% ipython --no-banner

In [1]: import numpy as np

In [2]: np.set_printoptions(precision=2, suppress=True, linewidth=200, legacy="1.25")

In [3]: def rd(a):
   ...:     return np.round(a, 2) + 0
   ...: 

In [4]: data = np.loadtxt("block5.csv", delimiter=",")

In [5]: print(data)
[[-0.97  0.93 -0.85  0.79 -0.78]
 [-0.99  1.   -0.85  0.91 -0.21]
 [ 0.91 -0.98  0.97 -0.84  0.45]
 [ 0.85 -0.97 -0.8   0.78  0.85]
 [-0.99 -0.35 -0.98  1.    0.23]
 [ 0.86  0.19 -0.6  -0.49  0.14]
 [ 0.99  0.78  0.98 -1.    0.37]
 [ 0.1  -0.33  0.99 -0.95 -0.52]
 [-0.48 -0.84 -0.93  0.88 -0.24]
 [-0.64 -0.34  0.98 -0.71 -0.41]
 [ 0.75  0.99  0.99 -0.99 -0.27]
 [-0.49  0.93 -0.2  -0.08 -0.2 ]
 [-1.    0.04 -0.97  0.99 -0.95]]

In [6]: P = data @ np.linalg.solve(data.T @ data, data.T)

In [7]: np.linalg.matrix_rank(np.eye(13) - P)
Out[7]: 8

In [8]: rd(P @ data[:, 1])
Out[8]: array([ 0.93,  1.  , -0.98, -0.97, -0.35,  0.19,  0.78, -0.33, -0.84, -0.34,  0.99,  0.93,  0.04])

In [9]: np.trace(P)
Out[9]: 5.0

In [10]: M2 = np.c_[data[:, :1] @ np.array([[3]]), np.array([4, 6, 4, 2, 0, -9, -1, 1, 5, 8, 9, 2, -7])]

In [11]: rd(M2)
Out[11]: 
array([[-2.91,  4.  ],
       [-2.97,  6.  ],
       [ 2.73,  4.  ],
       [ 2.55,  2.  ],
       [-2.97,  0.  ],
       [ 2.58, -9.  ],
       [ 2.97, -1.  ],
       [ 0.3 ,  1.  ],
       [-1.44,  5.  ],
       [-1.92,  8.  ],
       [ 2.25,  9.  ],
       [-1.47,  2.  ],
       [-3.  , -7.  ]])

In [12]: rd(np.linalg.lstsq(data, M2[:, 0])[0])
Out[12]: array([3., 0., 0., 0., 0.])

In [13]: np.linalg.matrix_rank(M2)
Out[13]: 2

In [14]: rd(np.linalg.norm(np.linalg.qr(data)[0].T @ M2, axis=0) ** 2 / ((M2 ** 2).sum(axis=0) + 1e-12))
Out[14]: array([1.  , 0.32])

In [15]: np.linalg.matrix_rank(np.c_[data, M2])
Out[15]: 6

In [16]: K = np.arange(20).reshape(5, 4) + -2

In [17]: K
Out[17]: 
array([[-2, -1,  0,  1],
       [ 2,  3,  4,  5],
       [ 6,  7,  8,  9],
       [10, 11, 12, 13],
       [14, 15, 16, 17]])

In [18]: r = np.linalg.matrix_rank(K)

In [19]: r
Out[19]: 2

In [20]: N = np.linalg.svd(K)[2][r:].T

In [21]: np.allclose(K @ N, 0)
Out[21]: True

In [22]: np.linalg.matrix_rank(K.T @ K), np.linalg.matrix_rank(K @ K.T)
Out[22]: (2, 2)

In [23]: [int(np.linalg.matrix_rank(K[:, :j + 1])) for j in range(4)]
Out[23]: [1, 2, 2, 2]

In [24]: rd(K @ N)
Out[24]: 
array([[0., 0.],
       [0., 0.],
       [0., 0.],
       [0., 0.],
       [0., 0.]])

In [25]: [int(np.linalg.matrix_rank(K[:i])) for i in range(1, len(K) + 1)]
Out[25]: [1, 2, 2, 2, 2]

In [26]: T = np.stack([K, -1 * K, K[::-1]])

In [27]: T.sum(axis=0)
Out[27]: 
array([[14, 15, 16, 17],
       [10, 11, 12, 13],
       [ 6,  7,  8,  9],
       [ 2,  3,  4,  5],
       [-2, -1,  0,  1]])

In [28]: (T @ K.T).shape
Out[28]: (3, 5, 5)

In [29]: rd(np.linalg.norm(T, axis=(1, 2)))
Out[29]: array([42.31, 42.31, 42.31])

In [30]: left, sig, Vt = np.linalg.svd(K)

In [31]: rd(sig)
Out[31]: array([42.2,  3. ,  0. ,  0. ])

In [32]: np.argmax(sig[:-1] / (sig[1:] + 1e-6)) + 1
Out[32]: 2

In [33]: M2 = left[:, :2] @ np.diag(sig[:2]) @ Vt[:2]

In [34]: np.linalg.matrix_rank(M2)
Out[34]: 2

In [35]: rd(np.linalg.norm(K - M2) / np.linalg.norm(K))
Out[35]: 0.0

In [36]: rd(M2)
Out[36]: 
array([[-2., -1.,  0.,  1.],
       [ 2.,  3.,  4.,  5.],
       [ 6.,  7.,  8.,  9.],
       [10., 11., 12., 13.],
       [14., 15., 16., 17.]])
